% ipython --no-banner

In [1]: import numpy as np

In [2]: from numpy import linalg as LA

In [3]: np.set_printoptions(precision=2, suppress=True, linewidth=100)

In [4]: arr = np.loadtxt("layer12.csv", delimiter=",")

In [5]: arr
Out[5]: 
array([[3., 0., 0., 2., 3., 1., 2., 0., 0., 0., 0., 0., 0., 0.],
       [0., 0., 0., 0., 0., 0., 0., 0., 3., 2., 0., 1., 0., 1.],
       [0., 1., 1., 0., 0., 0., 0., 0., 3., 0., 0., 3., 0., 3.],
       [0., 0., 0., 0., 3., 3., 1., 0., 0., 0., 0., 0., 0., 0.],
       [3., 0., 0., 1., 1., 3., 2., 0., 0., 0., 0., 0., 0., 0.],
       [3., 0., 0., 3., 1., 2., 2., 0., 0., 0., 0., 0., 0., 0.],
       [2., 0., 0., 3., 3., 2., 1., 0., 0., 0., 0., 0., 0., 0.],
       [0., 0., 0., 0., 0., 0., 0., 0., 0., 0., 1., 0., 1., 0.],
       [0., 1., 2., 0., 0., 0., 0., 0., 2., 1., 0., 1., 0., 0.],
       [0., 0., 3., 0., 0., 0., 0., 0., 1., 1., 0., 1., 0., 1.],
       [0., 0., 0., 0., 0., 0., 0., 0., 0., 0., 1., 0., 3., 0.],
       [0., 3., 0., 0., 0., 0., 0., 0., 0., 1., 0., 3., 0., 1.],
       [0., 0., 0., 0., 0., 0., 0., 2., 0., 0., 2., 0., 0., 0.],
       [0., 0., 0., 0., 0., 0., 0., 0., 3., 2., 0., 3., 0., 2.]])

In [6]: vec = np.array([-3, 2, 0, 0, -1, 0, 0, 0, -2, 2, 1, -2, -2, -1])

In [7]: rhs = arr @ vec

In [8]: rhs
Out[8]: array([-12.,  -5., -13.,  -3., -10., -10.,  -9.,  -1.,  -2.,  -3.,  -5.,   1.,   2., -10.])

In [9]: LA.solve(arr.T, arr[4])
Out[9]: array([ 0.,  0., -0.,  0.,  1.,  0., -0.,  0.,  0.,  0.,  0.,  0.,  0.,  0.])

In [10]: np.round(LA.solve(arr, 5 * rhs), 2) + 0
Out[10]: array([-15.,  10.,   0.,   0.,  -5.,   0.,   0.,   0., -10.,  10.,   5., -10., -10.,  -5.])

In [11]: np.round(LA.solve(arr, arr[:, 13]), 2) + 0
Out[11]: array([0., 0., 0., 0., 0., 0., 0., 0., 0., 0., 0., 0., 0., 1.])

In [12]: arr[:, 14]
IndexError: index 14 is out of bounds for axis 1 with size 14


In [13]: arr.mean(axis=0)
Out[13]: array([0.79, 0.36, 0.43, 0.64, 0.79, 0.79, 0.57, 0.14, 0.86, 0.5 , 0.29, 0.86, 0.29, 0.57])

In [14]: round(float(LA.norm(arr)), 2)
Out[14]: 16.06

In [15]: LA.matrix_rank(arr)
Out[15]: np.int64(14)

In [16]: arr.shape
Out[16]: (14, 14)

In [17]: np.unravel_index(np.abs(arr).argmax(), arr.shape)
Out[17]: (np.int64(0), np.int64(0))

In [18]: np.count_nonzero(arr)
Out[18]: np.int64(56)

In [19]: np.abs(arr).max()
Out[19]: np.float64(3.0)

In [20]: vec = np.array([-3, -1, 0, 3, 3, -2, 0, -3, 3, 2, -1, 1, -3, -3])

In [21]: np.sign((arr @ vec).round(6))
Out[21]: array([ 1.,  1.,  1.,  1., -1., -1.,  1., -1.,  1.,  1., -1., -1., -1.,  1.])

In [22]: arr @ vec
Out[22]: array([  4.,  11.,   2.,   3.,  -9.,  -1.,   8.,  -4.,   8.,   3., -10.,  -1.,  -8.,  10.])

In [23]: arr @ np.ones(14)
Out[23]: array([11.,  7., 11.,  7., 10., 11., 11.,  2.,  7.,  7.,  4.,  8.,  4., 10.])

In [24]: arr @ np.eye(14)[11]
Out[24]: array([0., 1., 3., 0., 0., 0., 0., 0., 1., 1., 0., 3., 0., 3.])

In [25]: LA.norm(arr @ vec) <= LA.norm(arr, 2) * LA.norm(vec) + 1e-9
Out[25]: np.True_

In [26]: (arr @ vec).argmax()
Out[26]: np.int64(1)

In [27]: (arr * vec).sum(axis=1)
Out[27]: array([  4.,  11.,   2.,   3.,  -9.,  -1.,   8.,  -4.,   8.,   3., -10.,  -1.,  -8.,  10.])

In [28]: round(LA.norm(arr, 2), 2)
Out[28]: np.float64(10.19)

In [29]: LA.norm(arr, axis=1).argmax()
Out[29]: np.int64(2)

In [30]: LA.norm(arr, axis=1)
Out[30]: array([5.2 , 3.87, 5.39, 4.36, 4.9 , 5.2 , 5.2 , 1.41, 3.32, 3.61, 3.16, 4.47, 2.83, 5.1 ])

In [31]: np.round(LA.norm(arr, "nuc"), 2)
Out[31]: np.float64(44.77)

In [32]: round(float(LA.norm(arr, 1)), 2), round(LA.norm(arr, np.inf), 2)
Out[32]: (12.0, np.float64(11.0))

In [33]: np.round(LA.norm(arr[5], 1), 2), round(LA.norm(arr[5], np.inf), 2)
Out[33]: (np.float64(11.0), np.float64(3.0))

In [34]: F = np.loadtxt("block14.csv", delimiter=",")

In [35]: F
Out[35]: 
array([[  4.,  -2.,  -2.,   3.,   2.,  -4.,  -5.],
       [ -4.,   0.,  -6.,  -4.,   4., -10.,  -8.],
       [ -3.,   3.,  -4.,  -1.,   7., -10.,  -8.],
       [ -1.,   2.,  -1.,   0.,   4.,  -5.,  -4.],
       [ -6., -11., -14., -12.,  -7.,  -8.,  -7.],
       [ -1.,   7.,   5.,   3.,   5.,   1.,   2.],
       [  8.,   6.,  11.,  11.,   4.,   7.,   5.],
       [  7.,   6.,  12.,  10.,   2.,  10.,   8.],
       [  0.,  -4.,  -3.,  -3.,  -2.,  -3.,  -3.],
       [  1.,   6.,   0.,   5.,  10.,  -8.,  -7.],
       [  3.,   3.,   5.,   5.,   1.,   5.,   4.],
       [ -5., -10., -12., -11.,  -6.,  -8.,  -7.]])

In [36]: rk = LA.matrix_rank(F)

In [37]: rk
Out[37]: np.int64(4)

In [38]: null = LA.svd(F)[2][rk:].T

In [39]: [int(LA.matrix_rank(F[:i])) for i in range(1, len(F) + 1)]
Out[39]: [1, 2, 3, 4, 4, 4, 4, 4, 4, 4, 4, 4]

In [40]: LA.matrix_rank(F.T @ F), LA.matrix_rank(F @ F.T)
Out[40]: (np.int64(4), np.int64(4))

In [41]: null.shape
Out[41]: (7, 3)

In [42]: K = np.load("dump.npy")

In [43]: K
Out[43]: 
array([[0.2 , 0.2 , 0.2 , 0.  , 0.  , 0.  , 0.  , 0.  , 0.2 , 0.  , 0.  , 0.  , 0.2 ],
       [0.  , 0.2 , 0.2 , 0.  , 0.  , 0.  , 0.2 , 0.  , 0.  , 0.2 , 0.  , 0.  , 0.2 ],
       [0.  , 0.  , 0.5 , 0.  , 0.  , 0.5 , 0.  , 0.  , 0.  , 0.  , 0.  , 0.  , 0.  ],
       [0.  , 0.2 , 0.  , 0.2 , 0.  , 0.  , 0.  , 0.  , 0.2 , 0.  , 0.2 , 0.  , 0.2 ],
       [0.11, 0.11, 0.11, 0.  , 0.22, 0.11, 0.11, 0.  , 0.  , 0.  , 0.11, 0.  , 0.11],
       [0.  , 0.25, 0.25, 0.  , 0.  , 0.25, 0.  , 0.  , 0.  , 0.  , 0.  , 0.25, 0.  ],
       [0.  , 0.33, 0.  , 0.  , 0.  , 0.  , 0.33, 0.  , 0.  , 0.  , 0.  , 0.33, 0.  ],
       [0.  , 0.  , 0.  , 0.17, 0.17, 0.17, 0.17, 0.17, 0.  , 0.  , 0.  , 0.17, 0.  ],
       [0.  , 0.  , 0.  , 0.  , 0.25, 0.  , 0.  , 0.  , 0.25, 0.  , 0.  , 0.25, 0.25],
       [0.2 , 0.  , 0.  , 0.  , 0.2 , 0.2 , 0.  , 0.  , 0.  , 0.4 , 0.  , 0.  , 0.  ],
       [0.17, 0.  , 0.17, 0.17, 0.  , 0.  , 0.  , 0.  , 0.  , 0.  , 0.33, 0.17, 0.  ],
       [0.  , 0.  , 0.  , 0.14, 0.14, 0.  , 0.14, 0.  , 0.  , 0.14, 0.  , 0.29, 0.14],
       [0.17, 0.  , 0.  , 0.  , 0.17, 0.17, 0.  , 0.17, 0.  , 0.  , 0.  , 0.17, 0.17]])

In [44]: # row-stochastic, so 1 is an eigenvalue

In [45]: np.sort(np.abs(LA.eigvals(K)))[::-1]
Out[45]: array([1.  , 0.62, 0.46, 0.42, 0.42, 0.27, 0.27, 0.23, 0.23, 0.21, 0.21, 0.16, 0.16])

In [46]: K @ np.ones(13)
Out[46]: array([1., 1., 1., 1., 1., 1., 1., 1., 1., 1., 1., 1., 1.])

In [47]: pr = np.eye(13)[9]

In [48]: for _ in range(7):
    ...:     pr = pr @ K
    ...:     print(pr.round(2))
    ...: 
[0.2 0.  0.  0.  0.2 0.2 0.  0.  0.  0.4 0.  0.  0. ]
[0.14 0.11 0.11 0.   0.12 0.15 0.02 0.   0.04 0.16 0.02 0.05 0.06]
[0.09 0.11 0.16 0.01 0.09 0.15 0.05 0.01 0.04 0.09 0.02 0.08 0.09]
[0.06 0.11 0.17 0.02 0.08 0.16 0.06 0.02 0.03 0.07 0.02 0.11 0.09]
[0.05 0.11 0.17 0.03 0.07 0.17 0.07 0.02 0.02 0.07 0.02 0.12 0.08]
[0.05 0.11 0.17 0.03 0.07 0.17 0.07 0.02 0.02 0.07 0.02 0.13 0.08]
[0.05 0.11 0.17 0.03 0.07 0.16 0.07 0.02 0.02 0.07 0.02 0.13 0.08]

In [49]: vec = np.array([2, -3, 3, 5, 1, 0, -4, -5, -5, 4, 1, -4, -3])

In [50]: rhs = K @ vec

In [51]: beta, lr = np.zeros(13), 1 / LA.norm(K, 2) ** 2

In [52]: for i in range(150):
    ...:     beta -= lr * K.T @ (K @ beta - rhs)
    ...:     if i % 50 == 0: print(i, round(LA.norm(K @ beta - rhs), 2))
    ...: 
0 3.85
50 0.41
100 0.3

In [53]: beta
Out[53]: array([ 1.46, -3.44,  2.85,  3.56,  0.36,  0.21, -3.52, -3.78, -4.1 ,  4.54,  2.13, -3.86, -3.11])

In [54]: rng = np.random.default_rng(69)

In [55]: th = rng.uniform(0, 2 * np.pi, 44)

In [56]: q, _ = LA.qr(np.array([[-0.4, 0.5], [0.3, 0.1], [-2.6, 0.0], [1.5, -0.5]]))

In [57]: E = 10 * np.c_[np.cos(th), np.sin(th)] @ q.T

In [58]: E
Out[58]: 
array([[ 4.59,  0.11,  5.55, -6.94],
       [ 2.49, -0.63,  7.75, -5.77],
       [ 4.47,  2.16, -8.64, -0.81],
       [ 7.21,  1.9 , -3.16, -5.87],
       [ 0.26, -1.27,  9.04, -4.08],
       [ 5.96,  2.23, -7.12, -2.95],
       [ 3.23, -0.39,  7.11, -6.24],
       [-1.51, -1.68,  9.42, -2.47],
       [-1.69,  0.88, -8.32,  5.21],
       [ 6.98,  1.38,  0.12, -7.03],
       [ 6.63,  2.18, -5.82, -4.17],
       [ 7.2 ,  1.66, -1.5 , -6.57],
       [ 0.4 ,  1.43, -9.24,  3.51],
       [ 7.23,  1.8 , -2.42, -6.21],
       [-1.82,  0.84, -8.24,  5.31],
       [ 1.95,  1.77, -9.43,  2.04],
       [ 5.81,  2.24, -7.35, -2.7 ],
       [ 7.02,  1.41, -0.08, -6.98],
       [ 7.21,  1.9 , -3.11, -5.9 ],
       [-4.15,  0.06, -6.11,  6.74],
       [-2.12,  0.75, -8.03,  5.52],
       [ 2.95, -0.49,  7.37, -6.06],
       [ 3.04,  1.96, -9.28,  0.88],
       [ 7.23,  1.8 , -2.39, -6.22],
       [ 3.32,  2.01, -9.2 ,  0.58],
       [-6.5 , -2.2 ,  6.15,  3.89],
       [-0.05, -1.35,  9.14, -3.82],
       [-6.63, -2.18,  5.84,  4.16],
       [ 3.41, -0.33,  6.93, -6.34],
       [ 4.5 ,  2.16, -8.62, -0.86],
       [ 2.54, -0.62,  7.72, -5.8 ],
       [ 6.98,  2.08, -4.67, -5.01],
       [ 2.33,  1.84, -9.41,  1.65],
       [-1.02, -1.57,  9.37, -2.94],
       [ 1.97, -0.8 ,  8.14, -5.41],
       [ 3.44, -0.32,  6.9 , -6.36],
       [ 0.48, -1.21,  8.95, -4.27],
       [ 5.1 ,  2.21, -8.15, -1.65],
       [ 2.25, -0.71,  7.94, -5.61],
       [-7.23, -1.82,  2.59,  6.14],
       [ 0.43, -1.23,  8.97, -4.22],
       [-5.7 , -0.59, -3.75,  7.29],
       [ 3.2 , -0.4 ,  7.14, -6.22],
       [ 2.11, -0.75,  8.04, -5.51]])

In [59]: # rows and columns are dependent

In [60]: Xc = E - E.mean(axis=0)

In [61]: U, sv, Vh = LA.svd(Xc, full_matrices=False)

In [62]: np.round(sv ** 2 / (sv ** 2).sum(), 2) + 0
Out[62]: array([0.66, 0.34, 0.  , 0.  ])

In [63]: np.round(Xc.mean(axis=0), 2) + 0
Out[63]: array([0., 0., 0., 0.])

In [64]: np.abs(Vh[0]).argmax()
Out[64]: np.int64(2)

In [65]: Vh[0] * np.sign(Vh[0, np.abs(Vh[0]).argmax()])
Out[65]: array([-0.03, -0.14,  0.92, -0.36])

In [66]: np.abs(U[:, 0]).argmax()
Out[66]: np.int64(12)

In [67]: out = K + rng.integers(-2, 3, (13, 11)) @ rng.integers(-2, 3, (11, 13))

In [68]: out
Out[68]: 
array([[ -4.8 ,  -5.8 ,   8.2 ,  -9.  , -10.  ,  -5.  ,   6.  ,   5.  ,  -2.8 ,  -2.  , -10.  ,
         -5.  ,   6.2 ],
       [  0.  ,  -0.8 ,   7.2 ,  -4.  ,   3.  ,  -1.  ,   2.2 ,   9.  ,   2.  ,  -4.8 ,  -1.  ,
         -2.  ,  -4.8 ],
       [  5.  ,  -3.  ,  12.5 ,   9.  , -19.  ,   5.5 , -11.  ,   8.  ,   3.  ,   0.  , -15.  ,
         -1.  ,   4.  ],
       [-13.  ,  -1.8 , -14.  ,  11.2 ,  -6.  ,  -5.  ,  -2.  ,   6.  ,  -3.8 ,  12.  ,   0.2 ,
         -2.  ,  -0.8 ],
       [ 11.11,  -7.89,   1.11,  -3.  ,   1.22,   1.11,  -3.89,  -7.  ,   5.  ,  -1.  ,   0.11,
         -6.  ,  -6.89],
       [ -5.  ,  -5.75,  -4.75,   5.  ,  -1.  ,  -4.75,  -5.  ,   2.  ,   3.  ,   8.  ,   0.  ,
          8.25,   3.  ],
       [ -5.  ,  -5.67, -13.  ,   9.  ,  -4.  ,   3.  ,  -5.67,   6.  ,  -1.  ,   5.  ,   6.  ,
          4.33,   0.  ],
       [  3.  ,  -2.  ,  -1.  ,  -2.83,  10.17,  -6.83,  -3.83,   1.17,  14.  ,  -1.  ,   6.  ,
          5.17, -11.  ],
       [ -7.  ,   1.  ,  -8.  ,  13.  ,  -0.75,   2.  ,  -7.  ,   3.  ,  -0.75,  18.  ,   0.  ,
          7.25,  12.25],
       [  5.2 ,  11.  ,   5.  , -13.  ,  11.2 ,   2.2 ,  13.  ,  -5.  ,  -4.  , -10.6 ,   6.  ,
         -5.  ,  -2.  ],
       [ -3.83,  10.  ,  -5.83,   8.17,  -3.  ,   4.  ,   4.  ,  16.  ,  -9.  ,  12.  ,   2.33,
         -2.83,   8.  ],
       [ -8.  ,   2.  ,  -9.  ,  -7.86,   1.14, -12.  ,  11.14,  -8.  ,  -4.  ,  -2.86,   3.  ,
         -3.71,  -5.86],
       [ -0.83,   1.  ,   7.  , -13.  ,   2.17,  -9.83,   0.  ,   0.17,  12.  , -16.  ,  -1.  ,
          1.17, -19.83]])

In [69]: np.abs(out - K).sum(axis=1)
Out[69]: array([80., 42., 95., 78., 55., 56., 68., 68., 80., 93., 89., 79., 84.])

In [70]: vec = np.array([3, -3, -1, -1, -3, 3, -1, 3, -2, -1, -1, -3, 3])

In [71]: (out @ vec).argmax()
Out[71]: np.int64(2)

In [72]: (out * vec).sum(axis=1)
Out[72]: 
array([  79.  ,    5.4 ,  135.  ,   -8.8 ,   29.67,  -28.  ,   28.67, -106.33,   -6.25,  -42.8 ,
         57.33,  -86.29, -105.  ])

In [73]: np.sign((out @ vec).round(6))
Out[73]: array([ 1.,  1.,  1., -1.,  1., -1.,  1., -1., -1., -1.,  1., -1., -1.])

In [74]: out @ np.eye(13)[7]
Out[74]: array([ 5.  ,  9.  ,  8.  ,  6.  , -7.  ,  2.  ,  6.  ,  1.17,  3.  , -5.  , 16.  , -8.  ,  0.17])

In [75]: out @ np.ones(13)
Out[75]: array([-29.,   5.,  -2., -19., -16.,   3.,  -1.,  11.,  33.,  14.,  40., -44., -37.])
